$ ipython --no-banner

In [1]: import numpy as np

In [2]: import numpy.linalg as la

In [3]: np.set_printoptions(suppress=True, linewidth=120)

In [4]: tidy = lambda a: np.round(a, 2) + 0

In [5]: arr = np.load("mat.npy")

In [6]: arr
Out[6]: 
array([[-2.7, -3. , -3. ],
       [-1. ,  3.3,  2. ],
       [-3. , -3. , -2.7]])

In [7]: left, sig, VT = la.svd(arr)

In [8]: print(np.argmax(sig[:-1] / (sig[1:] + 1e-6)) + 1)
2

In [9]: out = left[:, :2] @ np.diag(sig[:2]) @ VT[:2]

In [10]: print(la.matrix_rank(out))
2

In [11]: tidy(np.abs(arr - out).max())
Out[11]: np.float64(0.13)

In [12]: print(tidy(la.norm(arr - out) / la.norm(arr)))
0.03

In [13]: tidy(out)
Out[13]: 
array([[-2.73, -3.09, -2.87],
       [-1.  ,  3.29,  2.01],
       [-2.97, -2.92, -2.82]])

In [14]: la.matrix_rank(arr, rtol=0.05)
Out[14]: np.int64(2)

In [15]: x = np.array([0, -1, -2])

In [16]: (out @ x).argmax()
Out[16]: np.int64(0)

In [17]: print(tidy(out * x))
[[ 0.    3.09  5.75]
 [ 0.   -3.29 -4.02]
 [ 0.    2.92  5.64]]

In [18]: np.sign((out @ x).round(6))
Out[18]: array([ 1., -1.,  1.])

In [19]: tidy(out @ np.eye(3)[0])
Out[19]: array([-2.73, -1.  , -2.97])

In [20]: print(tidy(np.einsum("ij,j->i", out, x)))
[ 8.84 -7.32  8.56]

In [21]: X = np.array([[4.0, 1.0, 1.0, 1.0, 1.0],
    ...:     [1.0, 4.0, 1.0, 1.0, 1.0],
    ...:     [1.0, 1.0, 4.0, 1.0, 1.0],
    ...:     [1.0, 1.0, 1.0, 4.0, 1.0],
    ...:     [1.0, 1.0, 1.0, 1.0, 4.0]])

In [22]: # symmetric

In [23]: Q, Rm = la.qr(X)

In [24]: tidy(np.abs(np.diag(Rm)))
Out[24]: array([4.47, 3.73, 3.49, 3.37, 3.3 ])

In [25]: tidy(Q @ Rm)
Out[25]: 
array([[4., 1., 1., 1., 1.],
       [1., 4., 1., 1., 1.],
       [1., 1., 4., 1., 1.],
       [1., 1., 1., 4., 1.],
       [1., 1., 1., 1., 4.]])

In [26]: rng = np.random.default_rng(94360)

In [27]: z = rng.permutation(5)

In [28]: z
Out[28]: array([4, 0, 2, 3, 1])

In [29]: out = X[z][:, z]

In [30]: print(np.allclose(out, X))
True

In [31]: tidy(la.det(out)), tidy(la.det(X[z]))
Out[31]: (np.float64(648.0), np.float64(648.0))
